$ ipython --no-banner

In [1]: import numpy as np

In [2]: np.set_printoptions(precision=2, suppress=True, linewidth=100)

In [3]: feats = np.tril(np.array([[2, 1, 1], [0, 2, 0], [1, 2, 2]]), -1) + np.eye(3, dtype=int)

In [4]: print(feats)
[[1 0 0]
 [0 1 0]
 [1 2 1]]

In [5]: # triangular

In [6]: print(np.allclose(feats, feats.T))
False

In [7]: print((feats - feats.T) / 2)
[[ 0.   0.  -0.5]
 [ 0.   0.  -1. ]
 [ 0.5  1.   0. ]]

In [8]: print(round(np.abs(np.linalg.eigvals(feats)).max(), 2))
1.0

In [9]: print(np.round(np.linalg.det(feats), 2))
1.0

In [10]: def softmax(z):
    ...:     e = np.exp(z - z.max(axis=-1, keepdims=True))
    ...:     return e / e.sum(axis=-1, keepdims=True)
    ...: 

In [11]: print(softmax(feats).sum(axis=1))
[1. 1. 1.]

In [12]: S = feats @ feats.T / np.sqrt(3)

In [13]: print(softmax(S))
[[0.39 0.22 0.39]
 [0.17 0.3  0.53]
 [0.05 0.09 0.87]]

In [14]: F = np.load("case9.npy")

In [15]: print(F)
[[0 0 0]
 [4 0 2]]

In [16]: left, sigma, VT = np.linalg.svd(F)

In [17]: print(sigma)
[4.47 0.  ]

In [18]: print(np.argmax(sigma[:-1] / (sigma[1:] + 1e-6)) + 1)
1

In [19]: out = left[:, :1] @ np.diag(sigma[:1]) @ VT[:1]

In [20]: print(round(float(np.linalg.norm(F - out, 2)), 2), sigma[1])
0.0 0.0

In [21]: print(np.abs(F - out).max())
0.0

In [22]: X = np.load("x.npy")

In [23]: print(X)
[[  4.  16.   5.  11.]
 [  0.  26.  11.  17.]
 [  0.  -5.  -2.  -5.]
 [  0. -23. -11. -14.]]

In [24]: left, sigma, VT = np.linalg.svd(X)

In [25]: print(sigma)
[48.81  4.25  1.77  0.59]

In [26]: print(np.argmax(sigma[:-1] / (sigma[1:] + 1e-6)) + 1)
1

In [27]: out = left[:, :1] @ np.diag(sigma[:1]) @ VT[:1]

In [28]: print(np.linalg.matrix_rank(X, rtol=0.05))
2

In [29]: print(np.round(np.abs(X - out).max(), 2))
3.32

In [30]: print(np.linalg.matrix_rank(out))
1
